% ipython --no-banner

In [1]: import numpy as np

In [2]: from numpy import linalg as LA

In [3]: np.set_printoptions(suppress=True, linewidth=100)

In [4]: E = np.load("sample2.npy")

In [5]: E
Out[5]: 
array([[-1.2,  0.5,  0.3, -5.5, -1.1, -1.7, -0.9,  1.8, -0.2,  0.8,  1.1],
       [ 0.3, -2.1, -1.1,  4. , -0.5,  0.2,  1.3, -0.1, -0.2,  0.2, -1.1],
       [ 0.2,  0.7,  0.1, -4. ,  1.7, -0.9,  0.1, -0.3, -1.7, -0.8,  0.7],
       [ 0. , -1.4,  0.4, -9. , -1.5,  0.2,  0.1,  1.5, -1. , -0.6, -1.1],
       [-0.8,  0.5,  0.5,  7. , -1.2,  0.7,  1.4,  1.3, -0.2,  0.1, -1.4]])

In [6]: cov = E.T @ E

In [7]: np.round(LA.eigvalsh(cov)[::-1], 2) + 0
Out[7]: array([199.09,  19.3 ,  11.98,   5.54,   3.49,   0.  ,   0.  ,   0.  ,   0.  ,   0.  ,   0.  ])

In [8]: (E @ E.T).shape
Out[8]: (5, 5)

In [9]: np.allclose(cov, cov.T)
Out[9]: True

In [10]: rng = np.random.default_rng(72)

In [11]: W0 = np.eye(12, dtype=int)[rng.permutation(12)]

In [12]: W0
Out[12]: 
array([[0, 0, 0, 0, 0, 0, 0, 0, 1, 0, 0, 0],
       [0, 1, 0, 0, 0, 0, 0, 0, 0, 0, 0, 0],
       [0, 0, 1, 0, 0, 0, 0, 0, 0, 0, 0, 0],
       [0, 0, 0, 0, 0, 0, 1, 0, 0, 0, 0, 0],
       [0, 0, 0, 0, 0, 1, 0, 0, 0, 0, 0, 0],
       [0, 0, 0, 0, 0, 0, 0, 1, 0, 0, 0, 0],
       [0, 0, 0, 1, 0, 0, 0, 0, 0, 0, 0, 0],
       [0, 0, 0, 0, 0, 0, 0, 0, 0, 0, 0, 1],
       [0, 0, 0, 0, 1, 0, 0, 0, 0, 0, 0, 0],
       [0, 0, 0, 0, 0, 0, 0, 0, 0, 1, 0, 0],
       [0, 0, 0, 0, 0, 0, 0, 0, 0, 0, 1, 0],
       [1, 0, 0, 0, 0, 0, 0, 0, 0, 0, 0, 0]])

In [13]: # 6 blocks once reordered

In [14]: print(np.allclose(W0 @ W0.T, W0.T @ W0))
True

In [15]: np.allclose(W0, W0.T)
Out[15]: False

In [16]: (W0 + W0.T) / 2
Out[16]: 
array([[0. , 0. , 0. , 0. , 0. , 0. , 0. , 0. , 0.5, 0. , 0. , 0.5],
       [0. , 1. , 0. , 0. , 0. , 0. , 0. , 0. , 0. , 0. , 0. , 0. ],
       [0. , 0. , 1. , 0. , 0. , 0. , 0. , 0. , 0. , 0. , 0. , 0. ],
       [0. , 0. , 0. , 0. , 0. , 0. , 1. , 0. , 0. , 0. , 0. , 0. ],
       [0. , 0. , 0. , 0. , 0. , 0.5, 0. , 0. , 0.5, 0. , 0. , 0. ],
       [0. , 0. , 0. , 0. , 0.5, 0. , 0. , 0.5, 0. , 0. , 0. , 0. ],
       [0. , 0. , 0. , 1. , 0. , 0. , 0. , 0. , 0. , 0. , 0. , 0. ],
       [0. , 0. , 0. , 0. , 0. , 0.5, 0. , 0. , 0. , 0. , 0. , 0.5],
       [0.5, 0. , 0. , 0. , 0.5, 0. , 0. , 0. , 0. , 0. , 0. , 0. ],
       [0. , 0. , 0. , 0. , 0. , 0. , 0. , 0. , 0. , 1. , 0. , 0. ],
       [0. , 0. , 0. , 0. , 0. , 0. , 0. , 0. , 0. , 0. , 1. , 0. ],
       [0.5, 0. , 0. , 0. , 0. , 0. , 0. , 0.5, 0. , 0. , 0. , 0. ]])

In [17]: W0 @ W0
Out[17]: 
array([[0, 0, 0, 0, 1, 0, 0, 0, 0, 0, 0, 0],
       [0, 1, 0, 0, 0, 0, 0, 0, 0, 0, 0, 0],
       [0, 0, 1, 0, 0, 0, 0, 0, 0, 0, 0, 0],
       [0, 0, 0, 1, 0, 0, 0, 0, 0, 0, 0, 0],
       [0, 0, 0, 0, 0, 0, 0, 1, 0, 0, 0, 0],
       [0, 0, 0, 0, 0, 0, 0, 0, 0, 0, 0, 1],
       [0, 0, 0, 0, 0, 0, 1, 0, 0, 0, 0, 0],
       [1, 0, 0, 0, 0, 0, 0, 0, 0, 0, 0, 0],
       [0, 0, 0, 0, 0, 1, 0, 0, 0, 0, 0, 0],
       [0, 0, 0, 0, 0, 0, 0, 0, 0, 1, 0, 0],
       [0, 0, 0, 0, 0, 0, 0, 0, 0, 0, 1, 0],
       [0, 0, 0, 0, 0, 0, 0, 0, 1, 0, 0, 0]])

In [18]: np.round(np.sort(np.abs(LA.eigvals(W0))), 2)
Out[18]: array([1., 1., 1., 1., 1., 1., 1., 1., 1., 1., 1., 1.])

In [19]: (W0 - W0.T) / 2
Out[19]: 
array([[ 0. ,  0. ,  0. ,  0. ,  0. ,  0. ,  0. ,  0. ,  0.5,  0. ,  0. , -0.5],
       [ 0. ,  0. ,  0. ,  0. ,  0. ,  0. ,  0. ,  0. ,  0. ,  0. ,  0. ,  0. ],
       [ 0. ,  0. ,  0. ,  0. ,  0. ,  0. ,  0. ,  0. ,  0. ,  0. ,  0. ,  0. ],
       [ 0. ,  0. ,  0. ,  0. ,  0. ,  0. ,  0. ,  0. ,  0. ,  0. ,  0. ,  0. ],
       [ 0. ,  0. ,  0. ,  0. ,  0. ,  0.5,  0. ,  0. , -0.5,  0. ,  0. ,  0. ],
       [ 0. ,  0. ,  0. ,  0. , -0.5,  0. ,  0. ,  0.5,  0. ,  0. ,  0. ,  0. ],
       [ 0. ,  0. ,  0. ,  0. ,  0. ,  0. ,  0. ,  0. ,  0. ,  0. ,  0. ,  0. ],
       [ 0. ,  0. ,  0. ,  0. ,  0. , -0.5,  0. ,  0. ,  0. ,  0. ,  0. ,  0.5],
       [-0.5,  0. ,  0. ,  0. ,  0.5,  0. ,  0. ,  0. ,  0. ,  0. ,  0. ,  0. ],
       [ 0. ,  0. ,  0. ,  0. ,  0. ,  0. ,  0. ,  0. ,  0. ,  0. ,  0. ,  0. ],
       [ 0. ,  0. ,  0. ,  0. ,  0. ,  0. ,  0. ,  0. ,  0. ,  0. ,  0. ,  0. ],
       [ 0.5,  0. ,  0. ,  0. ,  0. ,  0. ,  0. , -0.5,  0. ,  0. ,  0. ,  0. ]])

In [20]: LA.determinant(W0)
AttributeError: module 'numpy.linalg' has no attribute 'determinant'


In [21]: np.round(np.abs(LA.eigvals(W0)).max(), 2)
Out[21]: np.float64(1.0)

In [22]: arr = np.load("w.npy")

In [23]: arr
Out[23]: 
array([[  0.4,  -0.5,  -1.9,  -0.4,  -1.6,   0.4,   0. ,  -0.7,   0.3,  -1. ,  -0.9,   2. ],
       [  0.2,   0.3,   0.3,   0.4,   1.1,  -0.9,   1. ,   0.2,  -2. ,   0.5,   1. ,  -0.8],
       [ -1.6,  -0.9,   0.6,  -1.2,  -0.7,   0.3,   0. ,  -1.1,  -0.5,  -0.6,   1.9,   0.5],
       [ -0.9,   0. ,   0.6,   0.6,   0.4,   0.4,   1.8,   0.1,   0.6,   0.8,  -0.7,  -0.9],
       [ -0.6,  -1.1,   0.6,  -1.1,   0.1,   0.3,  -1.2,   1.1,  -1.2,  -2.5,   0.2,  -0.6],
       [  1.4,  -1. ,  -2. ,   0.6,   0. ,  -1.2,  -0.9,   2. ,  -1.5,  -1.9,   0.2,  -0.1],
       [ -0.4,  -0.5,   0.8,  -0.7,  -1.4,   1.1,  -1.7,   0.7,   0.6,  -1.5,   0.5,   0.1],
       [-17. ,  11. ,   4. ,   0. ,   8. ,   7. ,   9. ,  -3. ,  12. ,   8. ,  -9. ,  10. ],
       [  0.8,   0.2,   0.9,  -1. ,  -0.5,  -1.2,  -0.6,  -0.4,   0.6,  -2.1,   0.8,  -2.4],
       [  0. ,  -0.5,  -0.3,  -0.9,   1. ,   0.3,  -1.4,  -1.3,   1.2,   0.1,   0.7,  -0.1],
       [ -2. ,   1.5,  -0.8,  -1.5,   1.7,  -0.4,  -0.9,   0.7,  -1.3,  -1. ,  -2.4,   1.5],
       [  1. ,  -1.6,   0.3,  -0.2,  -0.8,   0.2,  -0.6,   0.3,   0.6,   1.8,   0. ,   0.6],
       [ -1.1,  -0.6,  -0.2,   0.2,   0.1,   0.7,   0.8,   0.7,  -0.4,   0.5,   1. ,   0. ],
       [ -1.5,   1. ,   0.9,  -0.1,  -0.5,  -0.3,  -0.3,   1.4,   0.3,   1.1,  -1.1,   0.6],
       [ -1.1,   0.3,   0.7,   1.2,   0.9,  -0.8,  -0.7,   0. ,   0.6,   1.2,   0.2,  -0.2],
       [  1.3,  -1.1,   0.8,  -0.9,  -0.7,   0. ,   0.1,   0.5,   0. ,   0.5,   1. ,  -1.1],
       [ -0.5,   0.8,   0.7,  -0.4,   2. ,   0.7,  -0.8,  -1.6,  -0.3,   0.4,   0.6,   0.3],
       [ -2.5,   0.9,   0.6,   1.2,  -1.9,  -0.1,   0. ,   0.8,  -0.1,   0.5,   1.1,  -0.4],
       [  0. ,  -0.4,  -1.2,  -1.2,   0.2,   0.4,   0.1,   1.4,   0.8,   0.7,   0.9,  -0.2]])

In [24]: other = np.c_[arr[:, :10] @ np.array([[3, 1, 2, -3, 3, -2, 3, -2, 0, 3],
    ...:     [-2, -2, -1, -2, -3, -1, 1, -2, -2, -1],
    ...:     [1, -3, -3, -2, 0, -2, -1, 1, 2, -2],
    ...:     [-2, 0, 3, 3, -2, -1, -3, 1, -3, -2],
    ...:     [-1, 1, 2, -1, -2, 2, -1, -1, -3, 0],
    ...:     [-3, 3, 2, 2, -1, 3, -2, -1, 3, -1],
    ...:     [2, 0, 2, 1, 3, 2, -1, 3, 1, -2],
    ...:     [-2, -2, 2, 3, 2, -1, 1, -1, 2, 2],
    ...:     [1, 2, -1, 2, 0, 2, -2, -3, -1, 2],
    ...:     [0, -1, 0, 2, 2, 2, 0, -3, 3, 2]]), np.array([0, -2, 0, 2, 2, -3, 2, -2, 0, 2, 1, -1, 0, 0, 0, 2, -2, -2, -3])]

In [25]: other.round(2) + 0
Out[25]: 
array([[   3.2,    9.7,    1.7,    1.3,    2.9,    1.2,    3.3,    1.9,   -0.3,    3.1,    0. ],
       [   0.7,   -7.8,    5.2,   -4.9,    2. ,   -3.4,    3.3,    6.8,   -2.3,   -4.8,   -2. ],
       [   1.5,    0.4,  -10.2,   -2.4,   -2. ,    2.5,   -2.7,    9.2,    6.1,   -7.4,    0. ],
       [  -0.9,   -0.9,    3. ,    8.6,    2.1,    8.3,   -9.2,    3.3,    3.2,   -6.1,    2. ],
       [  -3.6,   -1.3,   -3.4,   -5.3,   -3.2,   -7.6,    3.8,    8.9,    2. ,   -2.8,    2. ],
       [  -0.7,    0.7,   12.9,   -0.5,    4.7,  -12.6,   11.7,    4.5,   -8.5,    8.2,   -3. ],
       [  -4.1,    1.4,   -8. ,    0.7,   -3.3,   -5. ,    0. ,   -0.9,    6.8,    1. ,    2. ],
       [ -62. ,    0. ,  -27. ,   67. ,  -70. ,  113. , -102. ,  -29. ,   -2. ,  -61. ,   -2. ],
       [   9.2,   -2.3,  -10.3,  -14.3,   -0.8,  -11. ,    6.6,    2.7,   -6. ,    1. ,    0. ],
       [   1.6,    8.7,   -5.3,   -4.2,   -5.6,    6. ,   -1.4,   -8.3,   -3.9,    5.4,    2. ],
       [ -11.8,   -5.1,   -4.1,   -5.8,  -13.8,    0.7,    4.1,    0.9,   -7.6,   -3.9,    1. ],
       [   5.9,    1.9,   -0.3,    5.3,   12. ,    1.5,    1.8,   -7.4,   12.2,   10.8,   -1. ],
       [  -5.1,    0.2,    4.6,    9.9,    2. ,    6.4,   -5.1,    4. ,    6.1,   -3.4,    0. ],
       [  -7.1,  -10.9,   -6.7,    7. ,   -1.9,   -0.8,   -1.9,   -3.9,    6.2,   -0.6,    0. ],
       [  -4.9,   -5.3,   -2.8,    5.3,   -7.3,    0.9,   -7.1,   -4.1,   -5.6,   -1.6,    0. ],
       [   8.6,   -1.1,   -1.6,   -2.7,   12.7,   -2.9,    5.8,   -1.5,   11.2,    7. ,    2. ],
       [  -4.4,    2.1,   -4.2,   -8.7,  -12.6,    5.5,   -3.8,   -4.1,   -5.4,   -5. ,   -2. ],
       [ -10.6,  -10.6,   -6.4,   13. ,   -6.1,   -2.4,   -7.7,    5. ,    4.4,   -9.5,   -2. ],
       [  -1.2,    3.9,    3.8,    7.5,    7.3,    7.4,    3.1,   -7.8,    6.8,   10.4,   -3. ]])

In [26]: print(LA.matrix_rank(np.c_[arr, other]))
13

In [27]: print(LA.matrix_rank(other))
11
